$ python -q
>>> import numpy as np
>>> import numpy.linalg as la
>>> np.set_printoptions(suppress=True, linewidth=140)
>>> rd = lambda a: np.round(a, 2) + 0
>>> mat = np.loadtxt("dump.csv", delimiter=",")
>>> mat
array([[ -0.1,  -1.2,   0.6,  -0.1,  -1. ,   0.4,   0. ,  -1.3],
       [  0.2,  -0.3,  -0.2,   0.1,  -0.4,   0.5,  -1.8,  -0.6],
       [  0. ,  -0.1,  -0.1,   2.1,   1.8,   0.5,   1.6,   0.6],
       [ -0.2,   0.6,   0.2,   0.5,  -0.2,  -1.8,  -2.4,   1.1],
       [  0.1,   0.3,   1. ,  -0.8,   0.3,  -1.1,  -0.8,   1.3],
       [ -0.7,   0. ,   2.8,   0.6,   0.1,   0.5,   1. ,   2.3],
       [  0.9,  -1. ,   0. ,  -1.2,   0.6,   0. ,  -0.4,   1.5],
       [ -0.4,  -1.2,  -1.7,   0.1,  -0.4,  -0.7,  -2. ,   0.5],
       [ -1.1,  -0.6,   0.7,   1.1,   1.2,   1. ,   0.3,  -0.4],
       [  0.4,   1. ,  -0.2,   0.2,   0.8,  -0.3,  -2.9,  -0.4],
       [  0.3,  -0.7,   0. ,  -0.9,   0.3,   0.9,   1.1,   0.3],
       [  0.4,  -1.4,   0.5,   1.1,   1.3,  -0.6,  -0.3,   1. ],
       [ -2. ,   1.2,   0.1,  -1.1,   0. ,   1.4,  -1.2,  -0.6],
       [ -0.6,   0.3,   1.3,   0. ,   0.2,  -1.4,  -0.6,   0.2],
       [  0. ,  -0.3,  -1.4,  -1.1,   0.3,   0.3,  -0.5,  -0.2],
       [-24. ,  16. ,   2. ,   2. ,   8. ,  -2. ,   8. ,  16. ],
       [ -1.5,  -0.2,   0. ,   0.8,   1. ,  -0.8,   0. ,   1.1],
       [  0.3,   0.8,  -0.7,   1.1,  -0.1,   0.1,  -1.1,  -0.1],
       [  1. ,   0.5,   1.5,   0.3,   1. ,   0. ,  -0.4,   0.7],
       [  0.8,  -0.5,  -1.9,   0.4,   1.3,   0.7,   0.9,  -0.6],
       [  1.1,  -0.6,   0.2,  -1.6,   0.3,  -0.3,   0.8,  -1.6],
       [ -1.5,   1.1,   1.7,   0.7,  -0.2,  -0.7,   0. ,  -0.7],
       [ -0.7,   0.1,   1.8,  -0.8,  -0.6,  -1.5,  -1.4,  -0.5],
       [ -0.9,   0. ,   0.7,  -0.1,  -0.9,  -1.2,   2. ,   0.2],
       [ -1.4,  -0.1,   0.4,   0.3,  -0.9,   2.2,  -0.4,  -0.2],
       [  0.8,   0.9,  -0.3,   1. ,   0.1,  -0.9,  -0.3,  -0.3],
       [ -2.7,  -0.2,   0.3,  -2.4,   1.3,  -1.2,   0.8,  -1.4],
       [  1.4,   0.3,   0.3,   1.7,   0.3,   0.9,  -0.8,  -0.7],
       [  0.6,  -0.3,   0.8,  -0.3,  -0.1,  -0.4,  -1.7,  -0.9],
       [  0.2,   1.1,  -1. ,   1.8,  -0.6,  -0.2,  -0.1,  -0.1]])
>>> # row 15 is much longer than the rest
>>> Xc = mat - mat.mean(axis=0)
>>> U, sv, VT = la.svd(Xc, full_matrices=False)
>>> np.abs(U[:, 0]).argmax()
np.int64(15)
